% ipython --no-banner

In [1]: import numpy as np

In [2]: np.set_printoptions(precision=2, suppress=True, linewidth=100)

In [3]: def rd(a):
   ...:     return np.round(a, 2) + 0
   ...: 

In [4]: arr = np.tril(np.array([[2, 0, 2, 2, 0, 2, 2, 1, 2],
   ...:     [2, 0, 0, 2, 0, 1, 2, 0, 1],
   ...:     [1, 1, 0, 2, 0, 2, 2, 2, 2],
   ...:     [2, 1, 0, 1, 0, 2, 0, 1, 2],
   ...:     [0, 0, 1, 0, 0, 0, 2, 2, 0],
   ...:     [0, 0, 0, 1, 1, 2, 1, 1, 1],
   ...:     [0, 1, 2, 2, 1, 1, 1, 0, 1],
   ...:     [2, 2, 0, 1, 1, 0, 2, 2, 0],
   ...:     [2, 1, 0, 2, 2, 0, 0, 2, 0]]), -1) + np.eye(9, dtype=int)

In [5]: arr
Out[5]: 
array([[1, 0, 0, 0, 0, 0, 0, 0, 0],
       [2, 1, 0, 0, 0, 0, 0, 0, 0],
       [1, 1, 1, 0, 0, 0, 0, 0, 0],
       [2, 1, 0, 1, 0, 0, 0, 0, 0],
       [0, 0, 1, 0, 1, 0, 0, 0, 0],
       [0, 0, 0, 1, 1, 1, 0, 0, 0],
       [0, 1, 2, 2, 1, 1, 1, 0, 0],
       [2, 2, 0, 1, 1, 0, 2, 1, 0],
       [2, 1, 0, 2, 2, 0, 0, 2, 1]])

In [6]: # triangular, det is the product of the diagonal

In [7]: B = arr / np.linalg.norm(arr, axis=1, keepdims=True)

In [8]: C2 = B @ B.T

In [9]: rd(np.degrees(np.arccos(np.clip(C2[4, 7], -1, 1))))
Out[9]: np.float64(79.48)

In [10]: (C2 - 2 * np.eye(9)).round(6).argmax(axis=1)
Out[10]: array([1, 3, 1, 1, 6, 6, 5, 3, 7])
